$ python3 -q
>>> import numpy as np
>>> np.set_printoptions(suppress=True, linewidth=200)
>>> X = np.array([[1, -3, 0, 0, 0, 0],
...     [1, -2, 0, 0, 0, 0],
...     [-2, -1, 0, 0, 0, 0],
...     [0, 0, 1, -3, 0, 0],
...     [0, 0, 1, -2, 0, 0],
...     [0, 0, -2, -1, 0, 0],
...     [0, 0, 0, 0, 1, -3],
...     [0, 0, 0, 0, 1, -2],
...     [0, 0, 0, 0, -2, -1]])
>>> out = np.c_[X[:, :4] @ np.array([[1, 4, 1, 1], [5, 2, -3, 3], [-5, 4, 5, 4], [5, -4, 1, 1]]), np.array([-1, 1, 1, -1, -1, 1, 0, -2, 2])]
>>> out
array([[-14,  -2,  10,  -8,  -1],
       [ -9,   0,   7,  -5,   1],
       [ -7, -10,   1,  -5,   1],
       [-20,  16,   2,   1,  -1],
       [-15,  12,   3,   2,  -1],
       [  5,  -4, -11,  -9,   1],
       [  0,   0,   0,   0,   0],
       [  0,   0,   0,   0,  -2],
       [  0,   0,   0,   0,   2]])
>>> np.round(np.linalg.lstsq(X, out[:, 0])[0], 2)
array([ 1.,  5., -5.,  5.,  0.,  0.])
>>> np.round(np.linalg.norm(np.linalg.qr(X)[0].T @ out, axis=0) ** 2 / ((out ** 2).sum(axis=0) + 1e-12), 2)
array([1. , 1. , 1. , 1. , 0.7])
>>> np.linalg.matrix_rank(out)
np.int64(5)
>>> print(np.linalg.matrix_rank(np.c_[X, out]))
7
>>> vec = np.array([2, 0, 0, 1, 0])
>>> h1 = np.maximum(out @ vec, 0)
>>> print(np.maximum(out @ (3 * vec), 0))
[0 0 0 0 0 3 0 0 0]
>>> np.round(np.tanh(out @ vec), 2)
array([-1.  , -1.  , -1.  , -1.  , -1.  ,  0.76,  0.  ,  0.  ,  0.  ])
>>> print(np.maximum(out @ vec, 0) - np.maximum(-out @ vec, 0))
[-36 -23 -19 -39 -28   1   0   0   0]
>>> mat = np.loadtxt("sample7.csv", delimiter=",")
>>> mat.round(2)
array([[ 0.71, -0.71,  0.  ],
       [ 0.71,  0.71,  0.  ],
       [ 0.  ,  0.  ,  1.  ]])
>>> q, vecs = np.linalg.qr(mat[:, :2])[0], np.linalg.qr(mat[:, 2:])[0]
>>> s = np.linalg.svd(q.T @ vecs, compute_uv=False)
>>> round(float(np.linalg.norm(q @ q.T - vecs @ vecs.T, 2)), 2)
1.0
>>> np.degrees(np.arccos(s.clip(0, 1)))
array([90.])
>>> s
array([0.])
>>> (s > 0.9).sum()
np.int64(0)
>>> feats = np.load("out1.npy")
>>> print(feats)
[[  2.3   -8.29  13.57  -8.36]
 [ -6.73  12.87 -18.07 -15.22]
 [ -6.48   9.97 -17.64 -13.99]
 [ -6.71 -31.04  23.91 -21.54]
 [ -6.75  10.01 -17.73 -13.02]
 [ -7.09 -30.76  24.42 -21.47]
 [  3.38  -6.81  10.63  -7.24]
 [  3.83  -8.4   12.2   -8.61]
 [ -6.21 -29.26  21.78 -21.98]
 [ -6.38  11.82 -17.64 -14.23]
 [ -7.42  12.17 -18.16 -14.66]
 [ -5.39 -29.75  23.69 -23.34]
 [ -6.14  11.05 -17.46 -15.34]
 [  3.22  -9.53  10.7   -6.93]
 [  6.41  -9.39   9.78  -9.11]
 [ -5.03 -29.63  24.15 -21.9 ]
 [ -5.63  10.29 -18.75 -12.66]
 [  3.49  -6.71  13.83  -8.21]
 [ -7.24  11.22 -17.68 -14.48]
 [ -6.95  11.73 -18.14 -13.24]
 [ -8.12  13.68 -17.37 -15.01]
 [  3.9   -6.99  11.24  -8.3 ]]
>>> labels = feats[:, 3] > np.median(feats[:, 3])
>>> f = feats[labels].mean(axis=0) - feats[~labels].mean(axis=0)
>>> f.round(2)
array([ 6.65,  5.77, -0.17,  8.14])
>>> ((feats - feats.mean(axis=0)) @ f > 0).astype(int)
array([1, 1, 1, 0, 1, 0, 1, 1, 0, 1, 1, 0, 1, 1, 1, 0, 1, 1, 1, 1, 1, 1])
>>> labels.astype(int)
array([1, 0, 1, 0, 1, 0, 1, 1, 0, 0, 0, 0, 0, 1, 1, 0, 1, 1, 0, 1, 0, 1])
>>> np.argsort(-np.abs(f).round(6), kind="stable")
array([3, 0, 1, 2])
>>> round((((feats - feats.mean(axis=0)) @ f > 0) == labels).mean(), 2)
np.float64(0.73)
>>> cov = np.cov(feats, rowvar=False)
>>> np.round(np.corrcoef(feats.T), 2)
array([[ 1.  , -0.22,  0.45,  0.74],
       [-0.22,  1.  , -0.96,  0.46],
       [ 0.45, -0.96,  1.  , -0.22],
       [ 0.74,  0.46, -0.22,  1.  ]])
>>> print(round(np.corrcoef(feats[:, 1], feats[:, 3])[0, 1], 2))
0.46
>>> np.round(np.polyfit(feats[:, 1], feats[:, 3], 1), 2)
array([  0.14, -13.44])
>>> np.round(feats.std(axis=0), 2)
array([ 4.9 , 16.43, 17.75,  5.14])
>>> cov.round(2)
array([[  25.2 ,  -18.17,   41.2 ,   19.45],
       [ -18.17,  282.68, -293.57,   40.37],
       [  41.2 , -293.57,  330.13,  -20.71],
       [  19.45,   40.37,  -20.71,   27.66]])
>>> print(np.round(np.linalg.eigvalsh(cov)[::-1], 2))
[606.98  56.22   1.61   0.86]
>>> np.round(np.median(feats, axis=0), 2)
array([ -6.18,  -6.76,  10.2 , -14.11])
>>> out = np.linalg.inv(cov)
>>> np.round(np.linalg.inv(out), 2)
array([[  25.2 ,  -18.17,   41.2 ,   19.45],
       [ -18.17,  282.68, -293.57,   40.37],
       [  41.2 , -293.57,  330.13,  -20.71],
       [  19.45,   40.37,  -20.71,   27.66]])
>>> round(float(np.linalg.det(cov) * np.linalg.det(out)), 2)
1.0
>>> (np.abs(out) > 1e-9).astype(int)
array([[1, 1, 1, 1],
       [1, 1, 1, 1],
       [1, 1, 1, 1],
       [1, 1, 1, 1]])
>>> np.round(np.linalg.det(cov) * out, 2)
array([[ 29084.99,   -932.83,  -5935.98, -23537.86],
       [  -932.83,  14232.13,  12077.27, -11076.65],
       [ -5935.98,  12077.27,  11311.38,  -4985.87],
       [-23537.86, -11076.65,  -4985.87,  30706.52]])
>>> print(round(float(np.linalg.slogdet(cov)[0]), 2))
1.0
>>> round(float(np.linalg.cond(cov)), 2)
702.12
>>> vec = np.array([0, 0, 2, 1])
>>> target = feats @ vec
>>> np.round(np.linalg.pinv(feats) @ feats, 2) + 0
array([[1., 0., 0., 0.],
       [0., 1., 0., 0.],
       [0., 0., 1., 0.],
       [0., 0., 0., 1.]])
>>> np.round(np.linalg.solve(feats.T @ feats, feats.T @ target), 2) + 0
array([0., 0., 2., 1.])
>>> rng = np.random.default_rng(918)
>>> target = target + 0.3 * rng.normal(size=22)
>>> target.round(2)
array([ 18.83, -51.52, -49.01,  26.27, -48.85,  27.56,  13.74,  15.62,  21.79, -49.33, -50.39,  24.01, -50.91,  14.4 ,  10.61,  26.27, -50.17,  19.47, -48.91, -49.42, -49.55,  14.54])
>>> coef, *_ = np.linalg.lstsq(feats, target)
>>> [round(float(np.linalg.norm(np.linalg.solve(feats.T @ feats + lam * np.eye(4), feats.T @ target))), 2) for lam in (0, 1, 10, 100)]
[2.25, 2.23, 2.11, 1.89]
>>> coef.round(2)
array([-0.02,  0.02,  2.01,  1.  ])
>>> K = np.load("data.npy")
>>> K
array([[  5.34,  11.9 ,   9.27],
       [ -0.66,  -1.36,  -0.73],
       [  0.47,   1.18,   1.  ],
       [ -2.54,  -5.74,  -4.41],
       [ -2.48,  -5.34,  -4.12],
       [  3.22,   6.97,   5.34],
       [  3.1 ,   7.47,   5.57],
       [  5.02,  11.13,   8.74],
       [ -5.86, -12.83,  -9.76],
       [ -2.54,  -5.87,  -4.39],
       [  1.14,   2.73,   2.02],
       [ -1.05,  -2.52,  -1.79],
       [  4.95,  11.07,   8.76],
       [  5.19,  11.46,   8.85],
       [  3.31,   7.44,   5.9 ],
       [ -1.94,  -4.57,  -3.43],
       [ -3.07,  -6.97,  -5.48],
       [ -0.78,  -1.71,  -1.28],
       [  1.32,   2.93,   2.09],
       [  0.66,   1.51,   1.32],
       [ -3.7 ,  -8.34,  -6.32],
       [ -6.32, -13.87, -10.58],
       [ -1.25,  -2.88,  -2.32],
       [ -4.4 , -10.2 ,  -7.81],
       [  4.5 ,  10.18,   7.92]])
>>> U, s, Vt = np.linalg.svd(K)
>>> s.round(2)
array([52.18,  0.54,  0.39])
>>> np.argmax(s[:-1] / (s[1:] + 1e-6)) + 1
np.int64(1)
>>> out = U[:, :1] @ np.diag(s[:1]) @ Vt[:1]
>>> print(round(np.linalg.norm(K - out) / np.linalg.norm(K), 2))
0.01
>>> cov = np.cov(K, rowvar=False)
>>> np.round(np.polyfit(K[:, 2], K[:, 1], 1), 2)
array([ 1.3 , -0.08])
>>> print(cov.shape)
(3, 3)
>>> np.argwhere(np.triu(np.abs(np.corrcoef(K.T)) > 0.8, 1))
array([[0, 1],
       [0, 2],
       [1, 2]])
>>> print(np.round(K.std(axis=0), 2))
[3.48 7.79 6.  ]
>>> cov.round(2)
array([[12.63, 28.25, 21.77],
       [28.25, 63.22, 48.71],
       [21.77, 48.71, 37.55]])
>>> labels = K[:, 1] > np.median(K[:, 1])
>>> f = K[labels].mean(axis=0) - K[~labels].mean(axis=0)
>>> print(f.round(2))
[ 6.   13.49 10.37]
>>> (((K - K.mean(axis=0)) @ f > 0) == labels).mean()
np.float64(1.0)
>>> ((K - K.mean(axis=0)) @ f > 0).astype(int)
array([1, 0, 1, 0, 0, 1, 1, 1, 0, 0, 1, 0, 1, 1, 1, 0, 0, 0, 1, 1, 0, 0, 0, 0, 1])
>>> labels.astype(int)
array([1, 0, 1, 0, 0, 1, 1, 1, 0, 0, 1, 0, 1, 1, 1, 0, 0, 0, 1, 1, 0, 0, 0, 0, 1])
>>> Ac = (K - K.mean(axis=0)) / K.std(axis=0)
>>> Ac.std(axis=0)
array([1., 1., 1.])
>>> coef = np.linalg.lstsq(np.delete(Ac, 2, axis=1), Ac[:, 2])[0]
>>> round(1 - np.var(Ac[:, 2] - np.delete(Ac, 2, axis=1) @ coef), 2)
np.float64(1.0)
>>> print(np.abs(coef).argmax())
1
>>> Ac = (feats - feats.mean(axis=0)) / feats.std(axis=0)
>>> Ac.std(axis=0)
array([1., 1., 1., 1.])
>>> np.argwhere(np.abs(Ac) > 2)
array([], shape=(0, 2), dtype=int64)
>>> coef = np.linalg.lstsq(np.delete(Ac, 2, axis=1), Ac[:, 2])[0]
>>> np.abs(coef).argmax()
np.int64(1)
>>> print(np.round(1 - np.var(Ac[:, 2] - np.delete(Ac, 2, axis=1) @ coef), 2))
0.99
>>> data = np.array([[0, 2, 0, 0], [0, 0, 0, -5], [5, 0, 0, 0], [0, 0, 5, 0]])
>>> print(data)
[[ 0  2  0  0]
 [ 0  0  0 -5]
 [ 5  0  0  0]
 [ 0  0  5  0]]
>>> f = np.array([0, 1, 2, 1])
>>> out = data + np.outer(f, np.eye(4)[2])
>>> out
array([[ 0.,  2.,  0.,  0.],
       [ 0.,  0.,  1., -5.],
       [ 5.,  0.,  2.,  0.],
       [ 0.,  0.,  6.,  0.]])
>>> np.linalg.matrix_rank(out - data)
np.int64(1)
>>> round(np.linalg.det(out) / np.linalg.det(data), 2), np.round(1 + np.linalg.solve(data, f)[2], 2)
(np.float64(1.2), np.float64(1.2))
>>> np.linalg.matrix_rank(np.linalg.inv(out) - np.linalg.inv(data), tol=1e-8)
np.int64(1)
>>> vec = np.array([1, 3, 3, 1])
>>> target = data @ vec
>>> coef, lr = np.zeros(4), 1 / np.linalg.norm(data, 2) ** 2
>>> for i in range(20):
...     coef -= lr * data.T @ (data @ coef - target)
...     if i % 5 == 0: print(i, round(np.linalg.norm(data @ coef - target), 2))
... 
0 5.04
5 2.11
10 0.88
15 0.37
>>> round(float(np.linalg.cond(data)), 2)
2.5
>>> print(coef.round(2))
[1.   2.91 3.   1.  ]
>>> out = X[0, 0] * X[1:] - np.outer(X[1:, 0], X[0])
>>> out
array([[ 0,  1,  0,  0,  0,  0],
       [ 0, -7,  0,  0,  0,  0],
       [ 0,  0,  1, -3,  0,  0],
       [ 0,  0,  1, -2,  0,  0],
       [ 0,  0, -2, -1,  0,  0],
       [ 0,  0,  0,  0,  1, -3],
       [ 0,  0,  0,  0,  1, -2],
       [ 0,  0,  0,  0, -2, -1]])
>>> X[:, 0] / X[0, 0]
array([ 1.,  1., -2.,  0.,  0.,  0.,  0.,  0.,  0.])
>>> np.linalg.matrix_rank(out), np.linalg.matrix_rank(X)
(np.int64(5), np.int64(6))
>>> np.round(np.linalg.det(2 * data), 2), np.round(np.linalg.det(data), 2)
(np.float64(4000.0), np.float64(250.0))
>>> np.kron(np.eye(2, dtype=int), data)
array([[ 0,  2,  0,  0,  0,  0,  0,  0],
       [ 0,  0,  0, -5,  0,  0,  0,  0],
       [ 5,  0,  0,  0,  0,  0,  0,  0],
       [ 0,  0,  5,  0,  0,  0,  0,  0],
       [ 0,  0,  0,  0,  0,  2,  0,  0],
       [ 0,  0,  0,  0,  0,  0,  0, -5],
       [ 0,  0,  0,  0,  5,  0,  0,  0],
       [ 0,  0,  0,  0,  0,  0,  5,  0]])
>>> F = np.load("test16.npy")
>>> F.round(2)
array([[0.2 , 0.5 , 0.1 , 0.1 , 0.1 ],
       [0.22, 0.22, 0.33, 0.  , 0.22],
       [0.15, 0.31, 0.38, 0.  , 0.15],
       [0.26, 0.26, 0.11, 0.32, 0.05],
       [0.09, 0.27, 0.  , 0.18, 0.45]])
>>> T = np.stack([F, 2 * F, F[::-1]])
>>> print(np.linalg.matrix_rank(T))
[5 5 5]
>>> print(np.round(np.linalg.det(T), 2) + 0)
[ 0.   -0.07  0.  ]
>>> np.round(np.einsum("bij,cij->bc", T, T), 2)
array([[1.44, 2.89, 1.05],
       [2.89, 5.77, 2.11],
       [1.05, 2.11, 1.44]])
>>> np.linalg.matrix_rank(T.reshape(3, -1))
np.int64(2)
>>> np.round(np.linalg.norm(T, axis=(1, 2)), 2)
array([1.2, 2.4, 1.2])
>>> print(T.shape)
(3, 5, 5)
>>> q, vecs = np.linalg.qr(F[:, :3])[0], np.linalg.qr(F[:, 3:])[0]
>>> s = np.linalg.svd(q.T @ vecs, compute_uv=False)
>>> (s > 0.9).sum()
np.int64(1)
>>> round(float(np.linalg.det(F.T)), 2)
-0.0
>>> round(np.einsum("ii->", F), 2)
np.float64(1.58)
>>> round(np.linalg.det(2 * F), 2), round(np.linalg.det(F), 2)
(np.float64(-0.07), np.float64(-0.0))
>>> round(np.einsum("ij,ji->", F, F), 2)
np.float64(1.21)
>>> vec = np.array([4, -2, -1, 5, -2])
>>> target = F @ vec
>>> coef, lr = np.zeros(5), 1 / np.linalg.norm(F, 2) ** 2
>>> for i in range(25):
...     coef -= lr * F.T @ (F @ coef - target)
...     if i % 5 == 0: print(i, round(np.linalg.norm(F @ coef - target), 2))
... 
0 1.85
5 1.18
10 0.81
15 0.6
20 0.46
>>> round(float(np.linalg.cond(F)), 2)
15.67
>>> vec = np.array([9, 1, 6, 0, 5])
>>> target = F @ vec
>>> target.round(2)
array([3.4 , 5.33, 4.77, 3.53, 3.36])
>>> np.round(np.linalg.solve(F, target), 2) + 0
array([9., 1., 6., 0., 5.])
>>> print(np.round(np.linalg.solve(F, target + F[:, 4]), 2) + 0)
[9. 1. 6. 0. 6.]
>>> arr = np.loadtxt("a.csv", delimiter=",")
>>> arr
array([[1.  , 0.2 , 0.04, 0.01],
       [0.2 , 1.  , 0.2 , 0.04],
       [0.04, 0.2 , 1.  , 0.2 ],
       [0.01, 0.04, 0.2 , 1.  ]])
>>> vec = np.ones(4)
>>> for _ in range(6):
...     vec = arr @ vec
...     vec /= np.linalg.norm(vec)
...     print(round(vec @ arr @ vec, 2))
... 
1.36
1.36
1.36
1.36
1.36
1.36
>>> vec.round(2)
array([0.4 , 0.58, 0.58, 0.4 ])
